In [1]: import numpy as np

In [2]: import numpy.linalg as la

In [3]: np.set_printoptions(precision=3, suppress=True, linewidth=200, legacy="1.25")

In [4]: m1 = np.load("layer3.npy")

In [5]: print(m1)
[[ 1  5 -1  4]
 [ 1  5 -1  4]
 [ 1  5 -1  4]]

In [6]: print(m1.sum(axis=0))
[ 3 15 -3 12]

In [7]: print(np.unravel_index(np.abs(m1).argmax(), m1.shape))
(0, 1)

In [8]: print(m1.mean(axis=0))
[ 1.  5. -1.  4.]

In [9]: print(m1.sum(axis=1))
[9 9 9]

In [10]: print(np.unique(m1.round(6), axis=0).shape)
(1, 4)

In [11]: print(np.allclose(m1[:-1].T @ la.lstsq(m1[:-1].T, m1[-1])[0], m1[-1]))
True

In [12]: print(la.lstsq(m1[:-1].T, m1[-1])[2])
1

In [13]: Uu, sigma, Vh = la.svd(m1, full_matrices=False)

In [14]: print(np.cumsum(sigma ** 2) / np.sum(sigma ** 2))
[1. 1. 1.]

In [15]: print(np.allclose(Uu * sigma @ Vh, m1))
True

In [16]: print(np.abs(Uu[:, 0]).round(6).argmax())
0

In [17]: Uu, sigma, Vh = la.svd(m1)

In [18]: print(np.argmax(sigma[:-1] / (sigma[1:] + 1e-6)) + 1)
1

In [19]: other = Uu[:, :1] @ np.diag(sigma[:1]) @ Vh[:1]

In [20]: print(round(float(np.abs(m1 - other).max()), 3))
0.0

In [21]: print(la.matrix_rank(other))
1

In [22]: print(la.matrix_rank(m1, rtol=0.05))
1

In [23]: X = np.loadtxt("sample5.csv", delimiter=",")

In [24]: print(X)
[[-0.988 -0.905 -0.762]
 [ 0.711 -0.149  0.8  ]
 [-0.706 -0.998  0.995]
 [ 0.994  0.998 -0.686]
 [ 0.611  0.987 -0.969]
 [-0.762 -0.938  0.706]
 [-0.653 -0.947  0.834]
 [-0.291 -0.856  0.808]
 [ 0.774 -0.92   0.993]
 [ 0.592  0.1    0.537]
 [ 0.979  0.98  -0.197]
 [ 0.744 -0.701  0.963]
 [-0.363 -0.623  0.397]
 [ 0.885  0.992 -0.93 ]
 [ 0.892  0.883 -0.06 ]
 [ 0.67   0.38   0.38 ]
 [ 0.766 -0.02   0.793]
 [-0.388 -0.845  0.744]
 [-0.923 -1.     0.997]]

In [25]: hat = X @ la.solve(X.T @ X, X.T)

In [26]: print(hat @ X[:, 2])
[-0.762  0.8    0.995 -0.686 -0.969  0.706  0.834  0.808  0.993  0.537 -0.197  0.963  0.397 -0.93  -0.06   0.38   0.793  0.744  0.997]

In [27]: Q, V = la.qr(X[:, :1])[0], la.qr(X[:, 1:])[0]

In [28]: sigma = la.svd(Q.T @ V, compute_uv=False)

In [29]: print(np.degrees(np.arccos(sigma.clip(0, 1))))
[33.254]

In [30]: print(round(float(la.norm(Q @ Q.T - V @ V.T, 2)), 3))
1.0

In [31]: print((sigma > 0.9).sum())
0

In [32]: print(sigma)
[0.836]

In [33]: Xc = X - X.mean(axis=0)

In [34]: Uu, sigma, Vh = la.svd(Xc, full_matrices=False)

In [35]: print((np.sign(Uu[:, 0]) == np.sign(Uu[0, 0])).astype(int))
[1 0 1 0 0 1 1 1 1 0 0 1 1 0 0 0 0 1 1]

In [36]: print(Vh[0] * np.sign(Vh[0, np.abs(Vh[0]).argmax()]))
[ 0.541  0.7   -0.467]

In [37]: print(round((sigma ** 2).sum() ** 2 / (sigma ** 4).sum(), 3))
1.601

In [38]: print(np.abs(Vh[-1]))
[0.515 0.714 0.474]

In [39]: print(sigma ** 2 / (sigma ** 2).sum())
[0.761 0.211 0.028]

In [40]: print(np.searchsorted(np.cumsum(sigma ** 2) / (sigma ** 2).sum(), 0.9) + 1)
2

In [41]: print(np.round(Xc.mean(axis=0), 3) + 0)
[0. 0. 0.]

In [42]: labels = X[:, 0] > np.median(X[:, 0])

In [43]: f = X[labels].mean(axis=0) - X[~labels].mean(axis=0)

In [44]: print(f)
[ 1.211  0.874 -0.2  ]

In [45]: print(np.round((((X - X.mean(axis=0)) @ f > 0) == labels).mean(), 3))
0.842

In [46]: print(labels.astype(int))
[0 1 0 1 0 0 0 0 1 0 1 1 0 1 1 1 1 0 0]

In [47]: print(np.argsort(-np.abs(f).round(6), kind="stable"))
[0 1 2]

In [48]: arr, _ = la.qr(np.array([[-0.6, -0.7, 0.9], [0.1, 1.1, 0.5], [0.4, 0.6, -0.7]]))

In [49]: print(arr)
[[-0.824 -0.177  0.538]
 [ 0.137 -0.984 -0.113]
 [ 0.549 -0.019  0.835]]

In [50]: f, v = arr[0], arr[1]

In [51]: print(np.round(f @ f, 3))
1.0

In [52]: p = (f @ v) / (f @ f) * f

In [53]: print(p)
[-0. -0.  0.]

In [54]: print(v - p)
[ 0.137 -0.984 -0.113]

In [55]: print((v - p) @ f)
0.0

In [56]: print(np.outer(f, v))
[[-0.113  0.811  0.093]
 [-0.024  0.174  0.02 ]
 [ 0.074 -0.529 -0.061]]
